In [1]: import numpy as np

In [2]: np.set_printoptions(precision=2, suppress=True, linewidth=100)

In [3]: X = np.load("data.npy")

In [4]: print(X)
[[-2.  1.  1.  1.  1.  1.  1.  1.  1.  1.  1.]
 [ 1. -2.  1.  1.  1.  1.  1.  1.  1.  1.  1.]
 [ 1.  1. -2.  1.  1.  1.  1.  1.  1.  1.  1.]
 [ 1.  1.  1. -2.  1.  1.  1.  1.  1.  1.  1.]
 [ 1.  1.  1.  1. -2.  1.  1.  1.  1.  1.  1.]
 [ 1.  1.  1.  1.  1. -2.  1.  1.  1.  1.  1.]
 [ 1.  1.  1.  1.  1.  1. -2.  1.  1.  1.  1.]
 [ 1.  1.  1.  1.  1.  1.  1. -2.  1.  1.  1.]
 [ 1.  1.  1.  1.  1.  1.  1.  1. -2.  1.  1.]
 [ 1.  1.  1.  1.  1.  1.  1.  1.  1. -2.  1.]
 [ 1.  1.  1.  1.  1.  1.  1.  1.  1.  1. -2.]]

In [5]: # symmetric, so the eigenvalues are real

In [6]: rng = np.random.default_rng(2)

In [7]: labels = rng.permutation(11)

In [8]: print(labels)
[ 2  0  9  7 10  5  6  3  4  8  1]

In [9]: out = X[labels][:, labels]

In [10]: print(np.allclose(out, X))
True

In [11]: out = X / np.sqrt((X ** 2).mean(axis=1, keepdims=True))

In [12]: print(out[3])
[ 0.89  0.89  0.89 -1.77  0.89  0.89  0.89  0.89  0.89  0.89  0.89]

In [13]: print(np.linalg.norm(out, axis=1))
[3.32 3.32 3.32 3.32 3.32 3.32 3.32 3.32 3.32 3.32 3.32]

In [14]: print(np.linalg.matrix_rank(X - X.mean(axis=1, keepdims=True)))
10

In [15]: labels = rng.permutation(11)

In [16]: out = X[:, labels] * rng.choice([-1, 1], 11)

In [17]: print(out)
[[-1.  1.  1.  1.  1.  1. -1. -1. -1. -1.  2.]
 [-1.  1.  1.  1.  1.  1. -1.  2. -1. -1. -1.]
 [-1.  1.  1.  1.  1.  1. -1. -1. -1.  2. -1.]
 [-1. -2.  1.  1.  1.  1. -1. -1. -1. -1. -1.]
 [-1.  1.  1.  1. -2.  1. -1. -1. -1. -1. -1.]
 [-1.  1. -2.  1.  1.  1. -1. -1. -1. -1. -1.]
 [-1.  1.  1.  1.  1.  1.  2. -1. -1. -1. -1.]
 [-1.  1.  1.  1.  1. -2. -1. -1. -1. -1. -1.]
 [ 2.  1.  1.  1.  1.  1. -1. -1. -1. -1. -1.]
 [-1.  1.  1.  1.  1.  1. -1. -1.  2. -1. -1.]
 [-1.  1.  1. -2.  1.  1. -1. -1. -1. -1. -1.]]

In [18]: Uu, _, VT = np.linalg.svd(X.T @ out)

In [19]: print(np.round(np.linalg.lstsq(X, out)[0], 2) + 0)
[[ 0.  0.  0.  0.  0.  0.  0.  0.  0.  0. -1.]
 [ 0.  0.  0.  0.  0.  0.  0. -1.  0.  0.  0.]
 [ 0.  0.  0.  0.  0.  0.  0.  0.  0. -1.  0.]
 [ 0.  1.  0.  0.  0.  0.  0.  0.  0.  0.  0.]
 [ 0.  0.  0.  0.  1.  0.  0.  0.  0.  0.  0.]
 [ 0.  0.  1.  0.  0.  0.  0.  0.  0.  0.  0.]
 [ 0.  0.  0.  0.  0.  0. -1.  0.  0.  0.  0.]
 [ 0.  0.  0.  0.  0.  1.  0.  0.  0.  0.  0.]
 [-1.  0.  0.  0.  0.  0.  0.  0.  0.  0.  0.]
 [ 0.  0.  0.  0.  0.  0.  0.  0. -1.  0.  0.]
 [ 0.  0.  0.  1.  0.  0.  0.  0.  0.  0.  0.]]

In [20]: print(np.sort(np.abs(np.fft.fft(X[0]))), np.sort(np.linalg.svd(X, compute_uv=False)))
[3. 3. 3. 3. 3. 3. 3. 3. 3. 3. 8.] [3. 3. 3. 3. 3. 3. 3. 3. 3. 3. 8.]

In [21]: print(X @ (-1.0) ** np.arange(11))
[-2.  4. -2.  4. -2.  4. -2.  4. -2.  4. -2.]

In [22]: print(np.fft.fft(X[0]))
[ 8.+0.j -3.+0.j -3.+0.j -3.+0.j -3.+0.j -3.+0.j -3.+0.j -3.+0.j -3.+0.j -3.+0.j -3.+0.j]

In [23]: print(X @ np.ones(11))
[8. 8. 8. 8. 8. 8. 8. 8. 8. 8. 8.]

In [24]: T = np.stack([X, 3 * X, X[::-1]])

In [25]: print(np.linalg.matrix_rank(T))
[11 11 11]

In [26]: print(np.linalg.norm(T, axis=(1, 2)))
[12.41 37.23 12.41]

In [27]: print(np.linalg.matrix_rank(T.reshape(3, -1)))
2

In [28]: print(T.sum(axis=0))
[[ -7.   5.   5.   5.   5.   5.   5.   5.   5.   5.   2.]
 [  5.  -7.   5.   5.   5.   5.   5.   5.   5.   2.   5.]
 [  5.   5.  -7.   5.   5.   5.   5.   5.   2.   5.   5.]
 [  5.   5.   5.  -7.   5.   5.   5.   2.   5.   5.   5.]
 [  5.   5.   5.   5.  -7.   5.   2.   5.   5.   5.   5.]
 [  5.   5.   5.   5.   5. -10.   5.   5.   5.   5.   5.]
 [  5.   5.   5.   5.   2.   5.  -7.   5.   5.   5.   5.]
 [  5.   5.   5.   2.   5.   5.   5.  -7.   5.   5.   5.]
 [  5.   5.   2.   5.   5.   5.   5.   5.  -7.   5.   5.]
 [  5.   2.   5.   5.   5.   5.   5.   5.   5.  -7.   5.]
 [  2.   5.   5.   5.   5.   5.   5.   5.   5.   5.  -7.]]

In [29]: print((T @ X.T).shape)
(3, 11, 11)

In [30]: arr = np.load("layer17.npy")

In [31]: print(arr)
[[-2  0  0  0  0  0  0]
 [ 0  1  0  0  0  0  0]
 [ 0  0  2  0  0  0  0]
 [ 0  0  0  2  0  0  0]
 [ 0  0  0  0 -1  0  0]
 [ 0  0  0  0  0  2  0]
 [ 0  0  0  0  0  0  3]]

In [32]: # splits into 7 blocks

In [33]: out = arr / np.linalg.norm(arr, axis=1, keepdims=True)

In [34]: C2 = out @ out.T

In [35]: print((C2 - 2 * np.eye(7)).round(6).argmax(axis=1))
[1 0 0 0 0 0 0]

In [36]: print(C2[6])
[0. 0. 0. 0. 0. 0. 1.]

In [37]: print(np.argwhere(np.triu(np.abs(C2) > 0.95, 1)))
[]

In [38]: print((np.abs(C2) > 0.9).astype(int))
[[1 0 0 0 0 0 0]
 [0 1 0 0 0 0 0]
 [0 0 1 0 0 0 0]
 [0 0 0 1 0 0 0]
 [0 0 0 0 1 0 0]
 [0 0 0 0 0 1 0]
 [0 0 0 0 0 0 1]]

In [39]: print(C2)
[[1. 0. 0. 0. 0. 0. 0.]
 [0. 1. 0. 0. 0. 0. 0.]
 [0. 0. 1. 0. 0. 0. 0.]
 [0. 0. 0. 1. 0. 0. 0.]
 [0. 0. 0. 0. 1. 0. 0.]
 [0. 0. 0. 0. 0. 1. 0.]
 [0. 0. 0. 0. 0. 0. 1.]]

In [40]: out = arr + rng.integers(-2, 3, (7, 5)) @ rng.integers(-2, 3, (5, 7))

In [41]: print(out)
[[-6  2 -3  4  1 -4  2]
 [ 3  5  2  4 -5 -2  1]
 [-2  8 -3  2  0  5  0]
 [ 0 10 -3  6 -2  4  0]
 [ 1 -2  2  2 -5 -5 -1]
 [ 0 -4  2  0  1 -2  2]
 [-2  0 -2  0  1  0  3]]

In [42]: print(np.abs(out - arr).sum(axis=1))
[20 21 22 23 17 13  5]

In [43]: print(out - arr)
[[-4  2 -3  4  1 -4  2]
 [ 3  4  2  4 -5 -2  1]
 [-2  8 -5  2  0  5  0]
 [ 0 10 -3  4 -2  4  0]
 [ 1 -2  2  2 -4 -5 -1]
 [ 0 -4  2  0  1 -4  2]
 [-2  0 -2  0  1  0  0]]

In [44]: C2 = out.T @ out

In [45]: print(np.diag(C2))
[ 54 213  43  76  57  90  19]

In [46]: print(np.linalg.matrix_rank(C2))
7

In [47]: print(np.linalg.eigvalsh(C2)[::-1])
[317.91 123.89  89.76  12.96   4.05   2.32   1.11]

In [48]: C2 = X.T @ X

In [49]: print(np.linalg.svd(X, compute_uv=False) ** 2)
[64.  9.  9.  9.  9.  9.  9.  9.  9.  9.  9.]

In [50]: print(np.linalg.matrix_rank(C2))
11

In [51]: print((X @ X.T).shape)
(11, 11)

In [52]: print(np.diag(C2))
[14. 14. 14. 14. 14. 14. 14. 14. 14. 14. 14.]

In [53]: print(np.linalg.norm(arr, axis=1))
[2. 1. 2. 2. 1. 2. 3.]

In [54]: print(round(np.linalg.norm(arr, "nuc"), 2))
13.0

In [55]: m1 = np.load("test16.npy")

In [56]: print(m1)
[[18  1 16 11 18  8  1  6  2  4]
 [14 -3 12  7 14  4 -3  2 -2  0]
 [11 -6  9  4 11  1 -6 -1 -5 -3]
 [16 -1 14  9 16  6 -1  4  0  2]
 [15 -2 13  8 15  5 -2  3 -1  1]
 [14 -3 12  7 14  4 -3  2 -2  0]
 [13 -4 11  6 13  3 -4  1 -3 -1]
 [13 -4 11  6 13  3 -4  1 -3 -1]
 [15 -2 13  8 15  5 -2  3 -1  1]
 [16 -1 14  9 16  6 -1  4  0  2]
 [15 -2 13  8 15  5 -2  3 -1  1]]

In [57]: # rows 1 and 5 are equal

In [58]: x = np.array([3, 5, 0, 5, 6, 3, 6, 6, 2, 7])

In [59]: h1 = np.maximum(m1 @ x, 0)

In [60]: print(np.tanh(m1 @ x))
[1. 1. 1. 1. 1. 1. 1. 1. 1. 1. 1.]
